$ python3 -q
>>> import numpy as np
>>> np.set_printoptions(suppress=True, linewidth=100)
>>> W0 = np.loadtxt("w.csv", delimiter=",")
>>> W0.round(2) + 0
array([[-0.8 , -1.14, -2.09,  1.25, -0.85,  0.2 ,  1.29,  1.54, -2.53, -2.43],
       [ 0.35,  0.04,  0.6 ,  0.88, -3.88,  2.13,  1.63,  0.73,  0.97,  0.01],
       [-0.92, -1.15, -2.29,  0.93,  0.55, -0.56,  0.7 ,  1.27, -2.86, -2.41],
       [-0.56, -0.34, -1.15, -0.56,  3.69, -2.09, -1.3 , -0.33, -1.64, -0.64],
       [-0.77, -0.69, -1.74, -0.1 ,  3.08, -1.84, -0.76,  0.21, -2.34, -1.39],
       [ 0.33,  0.76,  1.06, -1.41,  3.02, -1.47, -1.91, -1.51,  1.13,  1.66],
       [-0.61, -1.01, -1.69,  1.4 , -2.  ,  0.86,  1.68,  1.62, -1.97, -2.18],
       [-0.62, -1.02, -1.71,  1.4 , -1.94,  0.83,  1.66,  1.62, -2.  , -2.19],
       [ 0.27,  0.69,  0.91, -1.39,  3.18, -1.58, -1.93, -1.47,  0.93,  1.52],
       [ 0.42,  0.14,  0.8 ,  0.78, -3.85,  2.13,  1.53,  0.6 ,  1.21,  0.23],
       [ 0.87,  1.16,  2.23, -1.1 ,  0.15,  0.18, -1.01, -1.43,  2.75,  2.46],
       [-0.11,  0.27,  0.  , -1.15,  3.81, -2.02, -1.85, -1.08, -0.23,  0.64],
       [ 0.92,  1.02,  2.21, -0.5 , -1.81,  1.22, -0.05, -0.86,  2.84,  2.11],
       [-0.34, -0.77, -1.07,  1.41, -3.  ,  1.46,  1.9 ,  1.52, -1.15, -1.67]])
>>> np.linalg.lstsq(W0[:-1].T, W0[-1])[2]
np.int32(2)
>>> np.round(W0 @ np.linalg.pinv(W0) @ W0, 2) + 0
array([[-0.8 , -1.14, -2.09,  1.25, -0.85,  0.2 ,  1.29,  1.54, -2.53, -2.43],
       [ 0.35,  0.04,  0.6 ,  0.88, -3.88,  2.13,  1.63,  0.73,  0.97,  0.01],
       [-0.92, -1.15, -2.29,  0.93,  0.55, -0.56,  0.7 ,  1.27, -2.86, -2.41],
       [-0.56, -0.34, -1.15, -0.56,  3.69, -2.09, -1.3 , -0.33, -1.64, -0.64],
       [-0.77, -0.69, -1.74, -0.1 ,  3.08, -1.84, -0.76,  0.21, -2.34, -1.39],
       [ 0.33,  0.76,  1.06, -1.41,  3.02, -1.47, -1.91, -1.51,  1.13,  1.66],
       [-0.61, -1.01, -1.69,  1.4 , -2.  ,  0.86,  1.68,  1.62, -1.97, -2.18],
       [-0.62, -1.02, -1.71,  1.4 , -1.94,  0.83,  1.66,  1.62, -2.  , -2.19],
       [ 0.27,  0.69,  0.91, -1.39,  3.18, -1.58, -1.93, -1.47,  0.93,  1.52],
       [ 0.42,  0.14,  0.8 ,  0.78, -3.85,  2.13,  1.53,  0.6 ,  1.21,  0.23],
       [ 0.87,  1.16,  2.23, -1.1 ,  0.15,  0.18, -1.01, -1.43,  2.75,  2.46],
       [-0.11,  0.27,  0.  , -1.15,  3.81, -2.02, -1.85, -1.08, -0.23,  0.64],
       [ 0.92,  1.02,  2.21, -0.5 , -1.81,  1.22, -0.05, -0.86,  2.84,  2.11],
       [-0.34, -0.77, -1.07,  1.41, -3.  ,  1.46,  1.9 ,  1.52, -1.15, -1.67]])
>>> K = np.loadtxt("sample13.csv", delimiter=",")
>>> K
array([[0.3, 2. , 1. , 0. , 0. , 1. ],
       [0. , 1.3, 2. , 0. , 2. , 2. ],
       [2. , 2. , 2.3, 0. , 0. , 0. ],
       [0. , 1. , 2. , 2.3, 2. , 0. ],
       [2. , 2. , 1. , 1. , 0.3, 1. ],
       [0. , 2. , 1. , 0. , 0. , 1.3]])
>>> (K + K.T) / 2
array([[0.3, 1. , 1.5, 0. , 1. , 0.5],
       [1. , 1.3, 2. , 0.5, 2. , 2. ],
       [1.5, 2. , 2.3, 1. , 0.5, 0.5],
       [0. , 0.5, 1. , 2.3, 1.5, 0. ],
       [1. , 2. , 0.5, 1.5, 0.3, 0.5],
       [0.5, 2. , 0.5, 0. , 0.5, 1.3]])
>>> np.round(np.linalg.det(K), 2)
np.float64(8.81)
>>> (K - K.T) / 2
array([[ 0. ,  1. , -0.5,  0. , -1. ,  0.5],
       [-1. ,  0. ,  0. , -0.5,  0. ,  0. ],
       [ 0.5,  0. ,  0. , -1. , -0.5, -0.5],
       [ 0. ,  0.5,  1. ,  0. ,  0.5,  0. ],
       [ 1. ,  0. ,  0.5, -0.5,  0. ,  0.5],
       [-0.5,  0. ,  0.5,  0. , -0.5,  0. ]])
>>> np.round(np.sort(np.abs(np.linalg.eigvals(K))), 2)
array([0.3 , 0.99, 1.37, 1.37, 2.56, 6.13])
>>> np.allclose(K @ K.T, K.T @ K)
False
>>> round(float(np.trace(K)), 2)
7.8
>>> np.linalg.determinant(K)
Traceback (most recent call last):
  File "<python-input-14>", line 1, in <module>
    np.linalg.determinant(K)
    ^^^^^^^^^^^^^^^^^^^^^
AttributeError: module 'numpy.linalg' has no attribute 'determinant'
>>> r0, v = K[1], K[2]
>>> round(r0 @ v, 2)
np.float64(7.2)
>>> p = (r0 @ v) / (r0 @ r0) * r0
>>> np.round((v - p) @ r0, 2)
np.float64(-0.0)
>>> p.round(2)
array([0.  , 0.68, 1.05, 0.  , 1.05, 1.05])
>>> vec = np.array([1, 2, 0, 1, 2, 0])
>>> rhs = K @ vec
>>> coef, lr = np.zeros(6), 1 / np.linalg.norm(K, 2) ** 2
>>> for i in range(60):
...     coef -= lr * K.T @ (K @ coef - rhs)
...     if i % 10 == 0: print(i, round(np.linalg.norm(K @ coef - rhs), 2))
... 
0 2.33
10 0.94
20 0.61
30 0.43
40 0.32
50 0.25
>>> coef.round(2)
array([0.88, 1.2 , 0.83, 1.51, 0.99, 0.69])
>>> round(np.linalg.cond(K), 2)
np.float64(68.56)
>>> np.linalg.matrix_rank(K, rtol=0.1)
np.int64(5)
>>> round(np.log10(np.linalg.cond(K)))
2
>>> np.round(np.linalg.norm(K, 2) / np.linalg.norm(K), 2)
np.float64(0.84)
>>> np.round(np.abs(np.linalg.svd(K)[2][-1]), 2)
array([0.04, 0.46, 0.44, 0.31, 0.56, 0.42])
>>> rng = np.random.default_rng(8610)
>>> data = np.triu(rng.random((5, 5)) < 0.5, 1).astype(int)
>>> data = data + data.T
>>> data
array([[0, 1, 0, 0, 1],
       [1, 0, 1, 0, 0],
       [0, 1, 0, 1, 0],
       [0, 0, 1, 0, 1],
       [1, 0, 0, 1, 0]])
>>> # symmetric, so the eigenvalues are real
>>> out = data / np.linalg.norm(data, axis=1, keepdims=True)
>>> gram = out @ out.T
>>> np.degrees(np.arccos(np.clip(gram[1, 0], -1, 1)))
np.float64(90.0)
>>> gram.round(2)
array([[1. , 0. , 0.5, 0.5, 0. ],
       [0. , 1. , 0. , 0.5, 0.5],
       [0.5, 0. , 1. , 0. , 0.5],
       [0.5, 0.5, 0. , 1. , 0. ],
       [0. , 0.5, 0.5, 0. , 1. ]])
>>> np.round(np.linalg.norm(out, axis=1), 2)
array([1., 1., 1., 1., 1.])
>>> (gram - 2 * np.eye(5)).round(6).argmax(axis=1)
array([2, 3, 0, 0, 1])
>>> idx = rng.permutation(5)
>>> idx
array([2, 0, 1, 3, 4])
>>> out = data[idx][:, idx]
>>> np.diag(out)
array([0, 0, 0, 0, 0])
>>> round(np.linalg.det(out), 2), round(float(np.linalg.det(data[idx])), 2)
(np.float64(2.0), 2.0)
>>> np.trace(out)
np.int64(0)
>>> np.allclose(out, data)
False
>>> np.round(np.sort(np.abs(np.linalg.eigvals(out))), 2)
array([0.62, 0.62, 1.62, 1.62, 2.  ])
>>> out = K / np.linalg.norm(K, axis=1, keepdims=True)
>>> gram = out @ out.T
>>> gram[0].round(2)
array([1.  , 0.72, 0.77, 0.43, 0.8 , 0.99])
>>> np.round(np.linalg.norm(out, axis=1), 2)
array([1., 1., 1., 1., 1., 1.])
>>> np.argwhere(np.triu(np.abs(gram) > 0.95, 1))
array([[0, 5]])
>>> round(float(np.degrees(np.arccos(np.clip(gram[0, 1], -1, 1)))), 2)
43.71
>>> arr = np.load("dump.npy")
>>> arr
array([[12, -2, -3, -2, -3, -3, -3, -1,  0],
       [ 3,  3,  0,  2,  2,  0,  3,  2,  0],
       [-3,  2, -3,  0, -3, -3, -3,  0,  2],
       [ 3, -1,  3,  6, -1, -1, -1,  3,  2],
       [ 1,  1,  2, -3,  0, -1,  0,  2, -1],
       [-1,  2,  3, -3, -1,  4,  0, -3, -1],
       [-1, -2, -1,  1,  1,  1, -2,  2, -1],
       [ 3,  0,  2,  1, -1,  1, -3, 11,  0],
       [ 2, -3,  1, -1,  0,  3,  0,  1,  3]])
>>> r0 = np.array([2, 2])
>>> np.polyval(r0, arr[6])
array([ 0, -2,  0,  4,  4,  4, -2,  6,  0])
>>> np.convolve(arr[6], r0)
array([-2, -6, -6,  0,  4,  4, -2,  0,  2, -2])
>>> np.array([np.convolve(row, r0, "same") for row in arr])
array([[ 24,  20, -10, -10, -10, -12, -12,  -8,  -2],
       [  6,  12,   6,   4,   8,   4,   6,  10,   4],
       [ -6,  -2,  -2,  -6,  -6, -12, -12,  -6,   4],
       [  6,   4,   4,  18,  10,  -4,  -4,   4,  10],
       [  2,   4,   6,  -2,  -6,  -2,  -2,   4,   2],
       [ -2,   2,  10,   0,  -8,   6,   8,  -6,  -8],
       [ -2,  -6,  -6,   0,   4,   4,  -2,   0,   2],
       [  6,   6,   4,   6,   0,   0,  -4,  16,  22],
       [  4,  -2,  -4,   0,  -2,   6,   6,   2,   8]])
>>> np.cross(arr[6, :3], arr[7, :3])
array([-4, -1,  6])
>>> A = np.array([[0.7, -1.0, 1.0],
...     [0.4, 0.0, 0.0],
...     [0.9, -0.5, -0.4],
...     [3.1, 1.4, -0.7],
...     [0.3, 0.8, 0.9],
...     [0.2, 0.3, -0.2],
...     [-2.1, 0.1, 2.3],
...     [-0.1, -0.4, 1.3],
...     [0.7, 0.4, 2.2],
...     [-1.3, -0.3, -2.1],
...     [-1.5, 0.2, 0.8],
...     [1.6, -0.1, -0.3],
...     [-1.1, -0.9, -0.3],
...     [-0.1, 0.7, 1.3]])
>>> A[:, 1] = 4 * A[:, 2] + 0.02 * rng.normal(size=14)
>>> A.round(2)
array([[ 0.7 ,  4.01,  1.  ],
       [ 0.4 ,  0.02,  0.  ],
       [ 0.9 , -1.63, -0.4 ],
       [ 3.1 , -2.78, -0.7 ],
       [ 0.3 ,  3.6 ,  0.9 ],
       [ 0.2 , -0.82, -0.2 ],
       [-2.1 ,  9.21,  2.3 ],
       [-0.1 ,  5.22,  1.3 ],
       [ 0.7 ,  8.84,  2.2 ],
       [-1.3 , -8.42, -2.1 ],
       [-1.5 ,  3.21,  0.8 ],
       [ 1.6 , -1.18, -0.3 ],
       [-1.1 , -1.17, -0.3 ],
       [-0.1 ,  5.19,  1.3 ]])
>>> # column 1 is much longer than the rest
>>> gram = np.cov(A, rowvar=False)
>>> np.round(np.median(A, axis=0), 2)
array([0.25, 1.62, 0.4 ])
>>> gram.shape
(3, 3)
>>> np.round(A.std(axis=0), 2)
array([1.3 , 4.65, 1.16])
>>> np.round(np.polyfit(A[:, 0], A[:, 2], 1), 2)
array([-0.19,  0.44])
>>> np.round(np.corrcoef(A.T), 2)
array([[ 1.  , -0.21, -0.21],
       [-0.21,  1.  ,  1.  ],
       [-0.21,  1.  ,  1.  ]])
